$ python3 -q
>>> import numpy as np
>>> np.set_printoptions(precision=1, suppress=True, linewidth=140, legacy="1.25")
>>> W0 = np.array([[12, 1, 0],
...     [10, 1, 0],
...     [12, 1, 0],
...     [0, 1, 4],
...     [18, 1, 0],
...     [0, 1, 4],
...     [0, 1, 4],
...     [0, 1, 4],
...     [2, 1, 0],
...     [0, 1, 25],
...     [0, 1, 13],
...     [0, 1, 16],
...     [0, 1, 25],
...     [0, 1, 10],
...     [18, 1, 0],
...     [4, 1, 0]])
>>> # rows 0 and 2 are equal
>>> vec = np.array([-2, -1, -2])
>>> y = W0 @ vec
>>> np.round(np.linalg.pinv(W0) @ W0, 1) + 0
array([[1., 0., 0.],
       [0., 1., 0.],
       [0., 0., 1.]])
>>> np.linalg.lstsq(W0, y)[0]
array([-2., -1., -2.])
>>> rng = np.random.default_rng(14863)
>>> y = y + 0.3 * rng.normal(size=16)
>>> y
array([-25. , -21.1, -25.1,  -9. , -37.3,  -9. ,  -9.7,  -8.8,  -5.1, -51.3, -27.1, -32.8, -50.8, -20.4, -36.8,  -8.5])
>>> coef, *_ = np.linalg.lstsq(W0, y)
>>> np.round(W0.T @ (y - W0 @ coef), 1) + 0
array([0., 0., 0.])
>>> [round(float(np.linalg.norm(np.linalg.solve(W0.T @ W0 + lam * np.eye(3), W0.T @ y))), 2) for lam in (0, 1, 10, 100)]
[2.99, 2.96, 2.89, 2.71]
>>> out = np.array([[-1, -1, -3], [0, 1, 1], [-1, 0, 2]])
>>> W0 @ out
array([[-12, -11, -35],
       [-10,  -9, -29],
       [-12, -11, -35],
       [ -4,   1,   9],
       [-18, -17, -53],
       [ -4,   1,   9],
       [ -4,   1,   9],
       [ -4,   1,   9],
       [ -2,  -1,  -5],
       [-25,   1,  51],
       [-13,   1,  27],
       [-16,   1,  33],
       [-25,   1,  51],
       [-10,   1,  21],
       [-18, -17, -53],
       [ -4,  -3, -11]])
>>> np.einsum("ij->j", W0)
array([ 76,  16, 105])
>>> np.linalg.matrix_rank(W0 @ out)
3
>>> left, sv, Vt = np.linalg.svd(W0)
>>> sv
array([43. , 32.6,  2.1])
>>> out = left[:, :2] @ np.diag(sv[:2]) @ Vt[:2]
>>> np.linalg.matrix_rank(out)
2
>>> np.linalg.matrix_rank(W0, rtol=0.05)
2
>>> X = np.load("case13.npy")
>>> X
array([[ 8,  5, -2,  0],
       [-5, -4,  0,  0],
       [10,  8,  0,  0]])
>>> left, sv, Vt = np.linalg.svd(X)
>>> evecs = Vt[:(sv > 1e-8).sum()]
>>> vec = X[2] + 3 * X[1] + rng.integers(2) * np.eye(4)[1]
>>> vec
array([-5., -3.,  0.,  0.])
>>> np.linalg.matrix_rank(np.vstack([X, vec]))
3
>>> evecs.T @ evecs
array([[ 0.7,  0.4, -0.3,  0. ],
       [ 0.4,  0.5,  0.3,  0. ],
       [-0.3,  0.3,  0.8,  0. ],
       [ 0. ,  0. ,  0. ,  0. ]])
>>> np.allclose(evecs.T @ evecs @ vec, vec)
False
>>> np.diag(evecs.T @ evecs)
array([0.7, 0.5, 0.8, 0. ])
